% ipython --no-banner

In [1]: import numpy as np

In [2]: from numpy import linalg as LA

In [3]: np.set_printoptions(suppress=True, linewidth=160)

In [4]: mat = np.loadtxt("data.csv", delimiter=",")

In [5]: mat
Out[5]: 
array([[ 5.306, -0.108,  2.126,  6.892,  4.452],
       [ 2.928, -7.138,  0.769,  2.789, -5.666],
       [ 5.037,  2.567, -6.658, -4.447, -1.983],
       [ 3.835, -1.348,  7.109,  5.524, -1.558],
       [-7.765,  2.967,  2.949, -4.5  , -1.395],
       [ 9.161,  2.91 , -1.173, -2.105, -1.34 ],
       [-5.471, -0.66 ,  7.502, -3.417, -1.293],
       [-2.067,  0.527, -8.026, -4.097, -3.774],
       [-3.023, -8.16 ,  0.872,  4.636, -1.423],
       [-2.213, -1.529,  7.664,  5.085, -2.859],
       [ 1.378,  3.845, -0.803,  2.961,  8.597],
       [ 3.057, -1.801, -2.394,  8.441,  3.229],
       [-4.363, -5.356, -5.674,  1.106, -4.342],
       [-0.485,  5.24 ,  4.145, -7.386, -0.753],
       [-5.025, -1.62 , -1.606, -5.207,  6.514],
       [ 5.314, -5.514,  6.202,  1.314,  1.084]])

In [6]: z = mat[:, 0] > np.median(mat[:, 0])

In [7]: u = mat[z].mean(axis=0) - mat[~z].mean(axis=0)

In [8]: np.argsort(-np.abs(u).round(6), kind="stable")
Out[8]: array([0, 3, 4, 2, 1])

In [9]: (((mat - mat.mean(axis=0)) @ u > 0) == z).mean()
Out[9]: np.float64(1.0)

In [10]: C2 = np.cov(mat, rowvar=False)

In [11]: np.argsort(-mat.std(axis=0).round(6), kind="stable")
Out[11]: array([2, 3, 0, 1, 4])

In [12]: np.round(np.corrcoef(mat.T), 3)
Out[12]: 
array([[ 1.   ,  0.087, -0.054,  0.335,  0.105],
       [ 0.087,  1.   , -0.07 , -0.488,  0.301],
       [-0.054, -0.07 ,  1.   ,  0.204,  0.025],
       [ 0.335, -0.488,  0.204,  1.   ,  0.154],
       [ 0.105,  0.301,  0.025,  0.154,  1.   ]])

In [13]: C2.shape
Out[13]: (5, 5)

In [14]: np.round(np.median(mat, axis=0), 3)
Out[14]: array([ 0.446, -1.004,  0.82 ,  1.21 , -1.368])

In [15]: np.round(mat.std(axis=0), 3)
Out[15]: array([4.686, 3.866, 4.851, 4.79 , 3.833])

In [16]: np.round(np.polyfit(mat[:, 4], mat[:, 2], 1), 3)
Out[16]: array([0.031, 0.818])

In [17]: Xc = (mat - mat.mean(axis=0)) / mat.std(axis=0)

In [18]: np.argwhere(np.abs(Xc) > 2)
Out[18]: array([[10,  4]])

In [19]: np.round(Xc.std(axis=0), 3)
Out[19]: array([1., 1., 1., 1., 1.])

In [20]: c = LA.lstsq(np.delete(Xc, 2, axis=1), Xc[:, 2])[0]

In [21]: np.round(1 - np.var(Xc[:, 2] - np.delete(Xc, 2, axis=1) @ c), 3)
Out[21]: np.float64(0.066)

In [22]: out = mat / LA.norm(mat, axis=1, keepdims=True)

In [23]: C2 = out @ out.T

In [24]: (C2 - 2 * np.eye(16)).round(6).argmax(axis=1)
Out[24]: array([11,  8,  5,  9,  6,  2,  4,  2,  1,  3,  0,  0,  7,  4,  4,  3])

In [25]: np.argwhere(np.triu(np.abs(C2) > 0.95, 1))
Out[25]: array([], shape=(0, 2), dtype=int64)

In [26]: C = mat[[7, 13]].astype(float)

In [27]: for _ in range(5):
    ...:     z = LA.norm(mat[:, None] - C, axis=-1).argmin(axis=1)
    ...:     C = np.array([mat[z == j].mean(axis=0) for j in range(2)])
    ...: 

In [28]: z
Out[28]: array([1, 0, 0, 1, 1, 1, 1, 0, 0, 1, 1, 0, 0, 1, 1, 1])

In [29]: np.round(C[1] - C[0], 3)
Out[29]: array([ 0.142,  3.645,  6.93 , -1.489,  3.471])

In [30]: u = np.array([-5, 3, 2, -2, 5, 4])

In [31]: g = np.array([-1, -1, -3, -1, 1, 1])

In [32]: E = np.outer(u, g)

In [33]: E
Out[33]: 
array([[  5,   5,  15,   5,  -5,  -5],
       [ -3,  -3,  -9,  -3,   3,   3],
       [ -2,  -2,  -6,  -2,   2,   2],
       [  2,   2,   6,   2,  -2,  -2],
       [ -5,  -5, -15,  -5,   5,   5],
       [ -4,  -4, -12,  -4,   4,   4]])

In [34]: # columns 0 and 1 are equal

In [35]: Q, V = LA.qr(mat[:, :4])[0], LA.qr(mat[:, 4:])[0]

In [36]: sv = LA.svd(Q.T @ V, compute_uv=False)

In [37]: np.round(np.degrees(np.arccos(sv.clip(0, 1))), 3)
Out[37]: array([62.373])

In [38]: (sv > 0.9).sum()
Out[38]: np.int64(0)
